In [1]: import numpy as np

In [2]: np.set_printoptions(precision=4, suppress=True, linewidth=140, sign=" ")

In [3]: A = np.array([[-8, 7, 8, 5, -8],
   ...:     [-8, -8, 7, 8, 5],
   ...:     [5, -8, -8, 7, 8],
   ...:     [8, 5, -8, -8, 7],
   ...:     [7, 8, 5, -8, -8]])

In [4]: np.poly(A)
Out[4]: array([      1.,      40.,     720.,    2015.,    5505., -111604.])

In [5]: np.kron(np.eye(2, dtype=int), A)
Out[5]: 
array([[-8,  7,  8,  5, -8,  0,  0,  0,  0,  0],
       [-8, -8,  7,  8,  5,  0,  0,  0,  0,  0],
       [ 5, -8, -8,  7,  8,  0,  0,  0,  0,  0],
       [ 8,  5, -8, -8,  7,  0,  0,  0,  0,  0],
       [ 7,  8,  5, -8, -8,  0,  0,  0,  0,  0],
       [ 0,  0,  0,  0,  0, -8,  7,  8,  5, -8],
       [ 0,  0,  0,  0,  0, -8, -8,  7,  8,  5],
       [ 0,  0,  0,  0,  0,  5, -8, -8,  7,  8],
       [ 0,  0,  0,  0,  0,  8,  5, -8, -8,  7],
       [ 0,  0,  0,  0,  0,  7,  8,  5, -8, -8]])

In [6]: round(np.linalg.det(A[::-1]), 4)
Out[6]: np.float64(111604.0)

In [7]: np.einsum("ij,ji->", A, A)
Out[7]: np.int64(160)

In [8]: np.linalg.eigvals(A)
Out[8]: array([-18.8262+16.0292j, -18.8262-16.0292j,   4.     +0.j    ,  -3.1738 +5.9636j,  -3.1738 -5.9636j])

In [9]: round(np.linalg.eigvals(A).sum().real, 4)
Out[9]: np.float64(-40.0)

In [10]: np.round(np.linalg.det(A.T), 4)
Out[10]: np.float64(111604.0)

In [11]: print(A @ np.ones(5))
[ 4.  4.  4.  4.  4.]

In [12]: rng = np.random.default_rng(104423)

In [13]: idx = rng.permutation(5)

In [14]: A2 = A[:, idx] * rng.choice([-1, 1], 5)

In [15]: A2
Out[15]: 
array([[-8,  8, -5, -8,  7],
       [-7,  8, -8,  5, -8],
       [ 8, -5, -7,  8, -8],
       [ 8, -8,  8,  7,  5],
       [-5, -7,  8, -8,  8]])

In [16]: U, _, Vh = np.linalg.svd(A.T @ A2)

In [17]: idx
Out[17]: array([ 2,  0,  3,  4,  1])

In [18]: A2 = np.linalg.inv(A)

In [19]: np.linalg.inv(A2)
Out[19]: 
array([[-8.,  7.,  8.,  5., -8.],
       [-8., -8.,  7.,  8.,  5.],
       [ 5., -8., -8.,  7.,  8.],
       [ 8.,  5., -8., -8.,  7.],
       [ 7.,  8.,  5., -8., -8.]])

In [20]: np.linalg.det(A) * A2
Out[20]: 
array([[  1101.,   3125.,  10593.,    873.,  12209.],
       [ 12209.,   1101.,   3125.,  10593.,    873.],
       [   873.,  12209.,   1101.,   3125.,  10593.],
       [ 10593.,    873.,  12209.,   1101.,   3125.],
       [  3125.,  10593.,    873.,  12209.,   1101.]])

In [21]: np.round(np.linalg.det(A) * np.linalg.det(A2), 4)
Out[21]: np.float64(1.0)

In [22]: print(round(np.linalg.cond(A), 4))
6.1814

In [23]: A2
Out[23]: 
array([[ 0.0099,  0.028 ,  0.0949,  0.0078,  0.1094],
       [ 0.1094,  0.0099,  0.028 ,  0.0949,  0.0078],
       [ 0.0078,  0.1094,  0.0099,  0.028 ,  0.0949],
       [ 0.0949,  0.0078,  0.1094,  0.0099,  0.028 ],
       [ 0.028 ,  0.0949,  0.0078,  0.1094,  0.0099]])

In [24]: U, sig, Vh = np.linalg.svd(A, full_matrices=False)

In [25]: sig
Out[25]: array([ 24.7257,  24.7257,   6.7555,   6.7555,   4.    ])

In [26]: print(np.round(np.sqrt((sig ** 2).sum()), 4), np.round(np.linalg.norm(A), 4))
36.4692 36.4692

In [27]: sig / sig[0]
Out[27]: array([ 1.    ,  1.    ,  0.2732,  0.2732,  0.1618])

In [28]: K = np.loadtxt("mat.csv", delimiter=",")

In [29]: K
Out[29]: 
array([[ 32.,  -4., -36.,   4.,  -4., -20.],
       [ -4.,   1.,   4.,   2.,   3.,   3.],
       [-36.,   4.,  41.,  -7.,   2.,  22.],
       [  4.,   2.,  -7.,  13.,  12.,   0.],
       [ -4.,   3.,   2.,  12.,  13.,   5.],
       [-20.,   3.,  22.,   0.,   5.,  13.]])

In [30]: th = np.radians(60)

In [31]: Rm = np.eye(6)

In [32]: Rm[4, 4] = Rm[5, 5] = np.cos(th)

In [33]: Rm[4, 5], Rm[5, 4] = -np.sin(th), np.sin(th)

In [34]: Rm
Out[34]: 
array([[ 1.   ,  0.   ,  0.   ,  0.   ,  0.   ,  0.   ],
       [ 0.   ,  1.   ,  0.   ,  0.   ,  0.   ,  0.   ],
       [ 0.   ,  0.   ,  1.   ,  0.   ,  0.   ,  0.   ],
       [ 0.   ,  0.   ,  0.   ,  1.   ,  0.   ,  0.   ],
       [ 0.   ,  0.   ,  0.   ,  0.   ,  0.5  , -0.866],
       [ 0.   ,  0.   ,  0.   ,  0.   ,  0.866,  0.5  ]])

In [35]: A2 = K @ Rm.T

In [36]: A2
Out[36]: 
array([[ 32.    ,  -4.    , -36.    ,   4.    ,  15.3205, -13.4641],
       [ -4.    ,   1.    ,   4.    ,   2.    ,  -1.0981,   4.0981],
       [-36.    ,   4.    ,  41.    ,  -7.    , -18.0526,  12.7321],
       [  4.    ,   2.    ,  -7.    ,  13.    ,   6.    ,  10.3923],
       [ -4.    ,   3.    ,   2.    ,  12.    ,   2.1699,  13.7583],
       [-20.    ,   3.    ,  22.    ,   0.    ,  -8.7583,  10.8301]])
